$ python3 -q
>>> import numpy as np
>>> from numpy import linalg as LA
>>> np.set_printoptions(precision=1, suppress=True, linewidth=140, floatmode="fixed")
>>> J = np.load("layer14.npy")
>>> J
array([[0, 2, 1, 2, 0, 3, 0, 3],
       [3, 2, 0, 0, 3, 3, 2, 1],
       [1, 3, 3, 1, 2, 3, 2, 2],
       [2, 3, 3, 1, 1, 0, 3, 3],
       [1, 2, 1, 1, 3, 3, 0, 1],
       [0, 2, 3, 3, 1, 0, 0, 0]])
>>> Y = np.array([[3, 0], [0, 0], [0, 0], [0, 1], [0, 3], [0, 2], [3, 3], [0, 3]])
>>> LA.matrix_rank(J @ Y)
np.int64(2)
>>> Y.T @ J.T
array([[ 0, 15,  9, 15,  3,  0],
       [17, 24, 25, 22, 19,  6]])
>>> Y = J / LA.norm(J, axis=1, keepdims=True)
>>> G = Y @ Y.T
>>> (np.abs(G) > 0.9).astype(int)
array([[1, 0, 0, 0, 0, 0],
       [0, 1, 0, 0, 0, 0],
       [0, 0, 1, 0, 0, 0],
       [0, 0, 0, 1, 0, 0],
       [0, 0, 0, 0, 1, 0],
       [0, 0, 0, 0, 0, 1]])
>>> round(float(np.degrees(np.arccos(np.clip(G[2, 1], -1, 1)))), 1)
38.7
>>> G[2]
array([0.8, 0.8, 1.0, 0.8, 0.9, 0.7])
>>> def softmax(z):
...     e = np.exp(z - z.max(axis=-1, keepdims=True))
...     return e / e.sum(axis=-1, keepdims=True)
... 
>>> np.round(softmax(J[3]), 1) + 0
array([0.1, 0.2, 0.2, 0.0, 0.0, 0.0, 0.2, 0.2])
>>> softmax(J).sum(axis=1)
array([1.0, 1.0, 1.0, 1.0, 1.0, 1.0])
>>> np.round(softmax(J[3] + 2), 1) + 0
array([0.1, 0.2, 0.2, 0.0, 0.0, 0.0, 0.2, 0.2])
>>> scores = J @ J.T / np.sqrt(8)
>>> np.round(softmax(scores), 1) + 0
array([[0.5, 0.0, 0.4, 0.0, 0.0, 0.0],
       [0.0, 0.9, 0.1, 0.0, 0.0, 0.0],
       [0.0, 0.0, 0.9, 0.1, 0.0, 0.0],
       [0.0, 0.0, 0.1, 0.9, 0.0, 0.0],
       [0.0, 0.2, 0.5, 0.0, 0.2, 0.0],
       [0.0, 0.0, 0.2, 0.1, 0.0, 0.6]])
>>> softmax(scores)[3] @ J
array([1.9, 3.0, 3.0, 1.0, 1.1, 0.2, 2.9, 2.9])
>>> softmax(scores).round(6).argmax(axis=1)
array([0, 1, 2, 3, 2, 5])
>>> theta = np.radians(120)
>>> R = np.eye(8)
>>> R[2, 2] = R[1, 1] = np.cos(theta)
>>> R[2, 1], R[1, 2] = -np.sin(theta), np.sin(theta)
>>> R
array([[ 1.0,  0.0,  0.0,  0.0,  0.0,  0.0,  0.0,  0.0],
       [ 0.0, -0.5,  0.9,  0.0,  0.0,  0.0,  0.0,  0.0],
       [ 0.0, -0.9, -0.5,  0.0,  0.0,  0.0,  0.0,  0.0],
       [ 0.0,  0.0,  0.0,  1.0,  0.0,  0.0,  0.0,  0.0],
       [ 0.0,  0.0,  0.0,  0.0,  1.0,  0.0,  0.0,  0.0],
       [ 0.0,  0.0,  0.0,  0.0,  0.0,  1.0,  0.0,  0.0],
       [ 0.0,  0.0,  0.0,  0.0,  0.0,  0.0,  1.0,  0.0],
       [ 0.0,  0.0,  0.0,  0.0,  0.0,  0.0,  0.0,  1.0]])
>>> Y = J @ R.T
>>> np.abs(Y - J).max(axis=0)
array([0.0, 3.0, 7.1, 0.0, 0.0, 0.0, 0.0, 0.0])
>>> mat = np.diag(np.array([1, 2, 0, -1, 2, 1, 2, -1, 1, -1, -1]))
>>> mat
array([[ 1,  0,  0,  0,  0,  0,  0,  0,  0,  0,  0],
       [ 0,  2,  0,  0,  0,  0,  0,  0,  0,  0,  0],
       [ 0,  0,  0,  0,  0,  0,  0,  0,  0,  0,  0],
       [ 0,  0,  0, -1,  0,  0,  0,  0,  0,  0,  0],
       [ 0,  0,  0,  0,  2,  0,  0,  0,  0,  0,  0],
       [ 0,  0,  0,  0,  0,  1,  0,  0,  0,  0,  0],
       [ 0,  0,  0,  0,  0,  0,  2,  0,  0,  0,  0],
       [ 0,  0,  0,  0,  0,  0,  0, -1,  0,  0,  0],
       [ 0,  0,  0,  0,  0,  0,  0,  0,  1,  0,  0],
       [ 0,  0,  0,  0,  0,  0,  0,  0,  0, -1,  0],
       [ 0,  0,  0,  0,  0,  0,  0,  0,  0,  0, -1]])
>>> np.allclose(mat @ mat.T, mat.T @ mat)
True
>>> round(np.abs(LA.eigvals(mat)).max(), 1)
np.float64(2.0)
>>> np.trace(mat)
np.int64(5)
>>> np.allclose(mat, mat.T)
True
>>> (mat + mat.T) / 2
array([[ 1.0,  0.0,  0.0,  0.0,  0.0,  0.0,  0.0,  0.0,  0.0,  0.0,  0.0],
       [ 0.0,  2.0,  0.0,  0.0,  0.0,  0.0,  0.0,  0.0,  0.0,  0.0,  0.0],
       [ 0.0,  0.0,  0.0,  0.0,  0.0,  0.0,  0.0,  0.0,  0.0,  0.0,  0.0],
       [ 0.0,  0.0,  0.0, -1.0,  0.0,  0.0,  0.0,  0.0,  0.0,  0.0,  0.0],
       [ 0.0,  0.0,  0.0,  0.0,  2.0,  0.0,  0.0,  0.0,  0.0,  0.0,  0.0],
       [ 0.0,  0.0,  0.0,  0.0,  0.0,  1.0,  0.0,  0.0,  0.0,  0.0,  0.0],
       [ 0.0,  0.0,  0.0,  0.0,  0.0,  0.0,  2.0,  0.0,  0.0,  0.0,  0.0],
       [ 0.0,  0.0,  0.0,  0.0,  0.0,  0.0,  0.0, -1.0,  0.0,  0.0,  0.0],
       [ 0.0,  0.0,  0.0,  0.0,  0.0,  0.0,  0.0,  0.0,  1.0,  0.0,  0.0],
       [ 0.0,  0.0,  0.0,  0.0,  0.0,  0.0,  0.0,  0.0,  0.0, -1.0,  0.0],
       [ 0.0,  0.0,  0.0,  0.0,  0.0,  0.0,  0.0,  0.0,  0.0,  0.0, -1.0]])
>>> np.round(LA.det(mat), 1)
np.float64(0.0)
